In [1]: import numpy as np

In [2]: import numpy.linalg as la

In [3]: np.set_printoptions(precision=2, suppress=True, linewidth=120)

In [4]: tidy = lambda a: np.round(a, 2) + 0

In [5]: feats = np.load("w.npy")

In [6]: print(feats)
[[-1.3  0.  -0.6]
 [ 0.4 -1.  -2.2]
 [ 0.1  0.2  0. ]
 [-0.3  1.   0.5]
 [-0.7 -0.8  1.1]
 [ 0.3 -0.3  0.8]
 [ 0.5  0.3  0.5]
 [ 2.1 -0.8 -0.1]
 [-1.  -0.2 -0.6]
 [-1.1  0.7  0.3]
 [-1.5 -1.   0.7]
 [-0.4 -0.9  0.1]
 [ 0.7  0.7 -2. ]
 [22.   5.  14. ]
 [-0.8 -0.2 -1.4]
 [-0.9 -2.2  0.6]
 [ 1.   1.7 -0.1]
 [ 0.9 -0.1 -0.9]
 [ 1.1  0.3  0.8]]

In [7]: # row 13 is much longer than the rest

In [8]: Xs = (feats - feats.mean(axis=0)) / feats.std(axis=0)

In [9]: print(tidy(Xs.std(axis=0)))
[1. 1. 1.]

In [10]: c = la.lstsq(np.delete(Xs, 2, axis=1), Xs[:, 2])[0]

In [11]: print(np.abs(c).argmax())
0

In [12]: print(tidy(1 - np.var(Xs[:, 2] - np.delete(Xs, 2, axis=1) @ c)))
0.88

In [13]: r0 = np.array([3, 1])

In [14]: print(tidy(np.polyval(r0, feats[10])))
[-3.5 -2.   3.1]

In [15]: print(tidy(np.correlate(feats[10], feats[16], "full")))
[ 0.15 -2.45 -3.27  0.19  0.7 ]

In [16]: basis = feats[[14, 13]].astype(float)

In [17]: for _ in range(6):
    ...:     lab = la.norm(feats[:, None] - basis, axis=-1).argmin(axis=1)
    ...:     basis = np.array([feats[lab == j].mean(axis=0) for j in range(2)])
    ...: 

In [18]: print(lab)
[0 0 0 0 0 0 0 0 0 0 0 0 0 1 0 0 0 0 0]

In [19]: print(np.bincount(lab))
[18  1]

In [20]: print(np.abs(basis[1] - basis[0]).argmax())
0

In [21]: W0 = np.load("x.npy")

In [22]: print(W0)
[[-45  -4  -5]
 [  3 -98   4]
 [ -3   4  58]]

In [23]: t3 = np.stack([W0, 3 * W0, W0[::-1]])

In [24]: print(t3.shape)
(3, 3, 3)

In [25]: print(la.matrix_rank(t3))
[3 3 3]

In [26]: print((t3 @ W0.T).shape)
(3, 3, 3)

In [27]: rng = np.random.default_rng(52567)

In [28]: lab = rng.permutation(3)

In [29]: print(lab)
[0 2 1]

In [30]: B = W0[lab][:, lab]

In [31]: print(tidy(la.det(B)), tidy(la.det(W0[lab])))
258654.0 -258654.0

In [32]: print(np.trace(B))
-85

In [33]: print(B)
[[-45  -5  -4]
 [ -3  58   4]
 [  3   4 -98]]

In [34]: print(np.diag(B))
[-45  58 -98]

In [35]: Q, _ = la.qr(np.array([[2.1, -0.4, -0.1], [-0.2, 1.2, -0.7], [-2.1, 0.8, -0.7]]))

In [36]: vecs, _ = la.qr(np.array([[0.6, -1.1, 0.0], [0.9, 0.8, 0.9], [0.6, -0.7, 0.2]]))

In [37]: sigma = 5 * 0.2 ** np.arange(3)

In [38]: data = Q[:, :3] * sigma @ vecs[:3]

In [39]: print(tidy(data))
[[ 1.8  -2.06  2.24]
 [ 0.56  0.85 -0.11]
 [-1.69  2.39 -1.98]]

In [40]: B = W0 / np.sqrt((W0 ** 2).mean(axis=1, keepdims=True))

In [41]: print(tidy(W0 - W0.mean(axis=1, keepdims=True)))
[[-27.    14.    13.  ]
 [ 33.33 -67.67  34.33]
 [-22.67 -15.67  38.33]]

In [42]: print(tidy(B[0]))
[-1.71 -0.15 -0.19]

In [43]: print(la.matrix_rank(W0 - W0.mean(axis=1, keepdims=True)))
2

In [44]: print(la.matrix_rank(B) == la.matrix_rank(W0))
True

In [45]: print(tidy(np.poly(data)))
[ 1.   -0.67  1.5  -1.  ]

In [46]: print(tidy(la.eigvals(data).sum().real))
0.67

In [47]: print(tidy(la.eigvals(data)))
[0.  +1.22j 0.  -1.22j 0.67+0.j  ]

In [48]: print(tidy(la.det(data[::-1])))
-1.0

In [49]: print(tidy(np.einsum("ij,ji->", data, data)))
-2.54

In [50]: print(tidy(la.det(data.T)))
1.0

In [51]: print(tidy(np.kron(np.eye(2, dtype=int), data)))
[[ 1.8  -2.06  2.24  0.    0.    0.  ]
 [ 0.56  0.85 -0.11  0.    0.    0.  ]
 [-1.69  2.39 -1.98  0.    0.    0.  ]
 [ 0.    0.    0.    1.8  -2.06  2.24]
 [ 0.    0.    0.    0.56  0.85 -0.11]
 [ 0.    0.    0.   -1.69  2.39 -1.98]]

In [52]: r0 = np.array([-1, 0, 4])

In [53]: K = r0[np.abs(np.subtract.outer(np.arange(3), np.arange(3)))]

In [54]: print(K)
[[-1  0  4]
 [ 0 -1  0]
 [ 4  0 -1]]

In [55]: # symmetric

In [56]: ev, vecs = la.eig(K)

In [57]: print(ev)
[ 3. -5. -1.]

In [58]: print(tidy(np.sort(la.eigvals(la.inv(K)))))
[-1.   -0.2   0.33]

In [59]: r0 = np.array([-5, 1, -4])

In [60]: print(np.convolve(K[1], r0))
[ 0  5 -1  4  0]

In [61]: print(np.polyval(r0, K[1]))
[ -4 -10  -4]

In [62]: ev, vecs = la.eigh(K)

In [63]: x = np.array([-5, 5, 0])

In [64]: print(x @ K @ x / (x @ x), ev[0], ev[-1])
-1.0 -5.0 3.0

In [65]: print(tidy(la.eigvalsh(K[1:, 1:])))
[-1. -1.]

In [66]: print((np.sign(vecs[:, -1].round(6)) == np.sign(vecs[0, -1].round(6))).astype(int))
[1 0 1]

In [67]: print(np.all(la.eigvalsh(K) > 0))
False

In [68]: print(tidy(la.eigvalsh(K).min()))
-5.0

In [69]: proj = np.triu(np.array([[-1, 2, 2], [0, 1, 1], [0, 1, 1]]), 1) + np.eye(3)

In [70]: B = proj @ K @ la.inv(proj)

In [71]: print(proj @ K - K @ proj)
[[ 8.  0.  0.]
 [ 4.  0.  0.]
 [ 0. -8. -8.]]

In [72]: print(la.matrix_rank(B))
3

In [73]: print(tidy(la.det(B)))
15.0

In [74]: X = np.diag(np.array([1, 0])) + -1 * np.eye(2, k=1) + -1 * np.eye(2, k=-1)

In [75]: print(X)
[[ 1. -1.]
 [-1.  0.]]

In [76]: # symmetric, so the eigenvalues are real

In [77]: ev, vecs = la.eigh(X)

In [78]: x = np.array([4, 4])

In [79]: print(x @ X @ x)
-16.0

In [80]: print(tidy(la.eigvalsh(X[1:, 1:])))
[0.]

In [81]: print(x @ X @ x / (x @ x), tidy(ev[0]), tidy(ev[-1]))
-0.5 -0.62 1.62

In [82]: print(tidy(vecs * np.maximum(ev, 0) @ vecs.T))
[[ 1.17 -0.72]
 [-0.72  0.45]]

In [83]: mat = np.array([[10.28, -1.11], [-7.08, -15.8], [-2.07, -9.44]])

In [84]: print(mat)
[[ 10.28  -1.11]
 [ -7.08 -15.8 ]
 [ -2.07  -9.44]]

In [85]: B = np.c_[mat[:, :1] @ np.array([[-1]]), np.array([2, 2, 1])]

In [86]: print(B)
[[-10.28   2.  ]
 [  7.08   2.  ]
 [  2.07   1.  ]]

In [87]: print(la.matrix_rank(np.c_[mat, B]))
3

In [88]: print(la.matrix_rank(B))
2

In [89]: x = np.array([1, 1])

In [90]: rhs = mat @ x

In [91]: print(tidy(rhs))
[  9.17 -22.88 -11.51]

In [92]: rhs = rhs + 0.02 * rng.normal(size=3)

In [93]: print(tidy(rhs))
[  9.15 -22.87 -11.52]

In [94]: c, *_ = la.lstsq(mat, rhs)

In [95]: print(tidy(c))
[1. 1.]

In [96]: B = mat / la.norm(mat, axis=1)
Traceback (most recent call last):
  Cell In[96], line 1
    B = mat / la.norm(mat, axis=1)
ValueError: operands could not be broadcast together with shapes (3,2) (3,) 


In [97]: B = mat / la.norm(mat, axis=1, keepdims=True)

In [98]: C2 = B @ B.T

In [99]: print(tidy(la.norm(B, axis=1)))
[1. 1. 1.]

In [100]: print(tidy(C2))
[[ 1.   -0.31 -0.11]
 [-0.31  1.    0.98]
 [-0.11  0.98  1.  ]]

In [101]: print((np.abs(C2) > 0.9).astype(int))
[[1 0 0]
 [0 1 1]
 [0 1 1]]

In [102]: print(np.argwhere(np.triu(np.abs(C2) > 0.95, 1)))
[[1 2]]

In [103]: arr = np.load("arr.npy")

In [104]: print(arr)
[[1.   0.   0.   0.  ]
 [0.   0.5  0.   0.5 ]
 [0.   0.33 0.67 0.  ]
 [0.   0.33 0.   0.67]]

In [105]: # splits into 2 blocks

In [106]: x = np.array([4, 2, 4, 2])

In [107]: rhs = arr @ x

In [108]: print(tidy(rhs))
[4.   2.   3.34 2.  ]

In [109]: print(tidy(la.solve(arr, arr[:, 3])))
[0. 0. 0. 1.]

In [110]: print(tidy(la.solve(arr, rhs)))
[4. 2. 4. 2.]

In [111]: print(tidy(la.solve(arr, 5 * rhs)))
[20. 10. 20. 10.]

In [112]: th = np.radians(135)

In [113]: R = np.eye(4)

In [114]: R[1, 1] = R[0, 0] = np.cos(th)

In [115]: R[1, 0], R[0, 1] = -np.sin(th), np.sin(th)

In [116]: print(tidy(R))
[[-0.71  0.71  0.    0.  ]
 [-0.71 -0.71  0.    0.  ]
 [ 0.    0.    1.    0.  ]
 [ 0.    0.    0.    1.  ]]

In [117]: B = arr @ R.T

In [118]: print(tidy(la.svd(arr, compute_uv=False)), tidy(la.svd(B, compute_uv=False)))
[1.05 1.   0.7  0.15] [1.05 1.   0.7  0.15]

In [119]: E = np.load("case3.npy")

In [120]: print(E)
[[ 0 12  3]
 [ 2 16  4]
 [ 4  0  0]
 [ 2 16  4]]

In [121]: # column 1 dominates

In [122]: rk = la.matrix_rank(E)

In [123]: print(rk)
2

In [124]: ns = la.svd(E)[2][rk:].T

In [125]: print(tidy(ns[:, 0] / ns[np.abs(ns[:, 0]).round(6).argmax(), 0]))
[ 0.   -0.25  1.  ]

In [126]: print([int(la.matrix_rank(E[:i])) for i in range(1, len(E) + 1)])
[1, 2, 2, 2]

In [127]: print(ns.shape)
(3, 1)

In [128]: print([int(la.matrix_rank(np.delete(E, i, axis=0))) for i in range(4)])
[2, 2, 2, 2]

In [129]: print(tidy(ns @ ns.T))
[[ 0.    0.    0.  ]
 [ 0.    0.06 -0.24]
 [ 0.   -0.24  0.94]]

In [130]: r0 = np.array([3, -3, -3])

In [131]: print(np.convolve(E[1], r0))
[  6  42 -42 -60 -12]

In [132]: print(np.correlate(E[1], E[2], "full"))
[ 0  0  8 64 16]

In [133]: print(la.lstsq(E[:-1].T, E[-1])[2])
2

In [134]: print(np.abs(np.diag(la.qr(E)[1])) > 1e-9)
[ True  True False]

In [135]: print(np.unique(E.round(6), axis=0).shape)
(3, 3)

In [136]: print(np.allclose(E[:-1].T @ la.lstsq(E[:-1].T, E[-1])[0], E[-1]))
True

In [137]: proj = feats @ la.solve(feats.T @ feats, feats.T)

In [138]: print(tidy(la.eigvalsh(proj)))
[0. 0. 0. 0. 0. 0. 0. 0. 0. 0. 0. 0. 0. 0. 0. 0. 1. 1. 1.]

In [139]: print(tidy(proj @ feats[:, 1]))
[ 0.  -1.   0.2  1.  -0.8 -0.3  0.3 -0.8 -0.2  0.7 -1.  -0.9  0.7  5.  -0.2 -2.2  1.7 -0.1  0.3]
